% ipython --no-banner

In [1]: import numpy as np

In [2]: np.set_printoptions(precision=3, suppress=True, linewidth=100)

In [3]: mat = np.load("arr.npy")

In [4]: print(mat)
[[ 0.  1.  2.  0.  0.  0.  0.  0.  0.  0.  0.  0.]
 [ 3.  0.  0.  0.  0.  0.  0.  0.  0.  0.  0.  0.]
 [ 2.  3.  1.  0.  0.  0.  0.  0.  0.  0.  0.  0.]
 [ 0.  0.  0.  2.  2.  6. -7. -1.  7. -8.  6. -5.]
 [ 0.  0.  0.  0.  8. -8. -7. -6.  0. -1. -7. -5.]
 [ 0.  0.  0. -6. -5. -7.  5.  2.  5. -5.  8.  3.]
 [ 0.  0.  0. -2. -3.  8.  8. -3.  0. -3.  5.  7.]
 [ 0.  0.  0.  2.  3.  1. -9.  4.  3. -7. -9.  6.]
 [ 0.  0.  0.  3. -6. -7.  0. -3. -9.  2.  2. -5.]
 [ 0.  0.  0. -9.  8.  7.  8.  5.  1. -8. -5.  6.]
 [ 0.  0.  0. -1.  8.  5. -6.  2.  1. -4. -1. -6.]
 [ 0.  0.  0.  6. -2. -8.  4.  6. -6.  0.  1.  9.]]

In [5]: Y = mat / np.linalg.norm(mat, axis=1, keepdims=True)

In [6]: G = Y @ Y.T

In [7]: print(G[1])
[0.    1.    0.535 0.    0.    0.    0.    0.    0.    0.    0.    0.   ]

In [8]: print(np.linalg.norm(Y, axis=1))
[1. 1. 1. 1. 1. 1. 1. 1. 1. 1. 1. 1.]

In [9]: print(np.degrees(np.arccos(np.clip(G[1, 11], -1, 1))))
90.0

In [10]: vec = np.array([-2, 2, 2, -2, 2, 0, 0, -1, 2, -1, 1, 0])

In [11]: y = mat @ vec

In [12]: b, lr = np.zeros(12), 1 / np.linalg.norm(mat, 2) ** 2

In [13]: for i in range(6):
    ...:     b -= lr * mat.T @ (mat @ b - y)
    ...:     if i % 1 == 0: print(i, round(np.linalg.norm(mat @ b - y), 3))
    ...: 
0 30.178
1 23.122
2 18.76
3 15.868
4 13.912
5 12.576

In [14]: print(round(np.linalg.cond(mat), 3))
21.408

In [15]: u = np.array([5, 7, 4, 0, 6, 1, 6, 7, 3, 0, 2, 0])

In [16]: Y = mat + np.outer(u, np.eye(12)[8])

In [17]: print(np.linalg.matrix_rank(np.linalg.inv(Y) - np.linalg.inv(mat), tol=1e-8))
1

In [18]: print(np.round(np.linalg.det(Y) / np.linalg.det(mat), 3), round(float(1 + np.linalg.solve(mat, u)[8]), 3))
-0.406 -0.406

In [19]: print(np.linalg.matrix_rank(Y - mat))
1
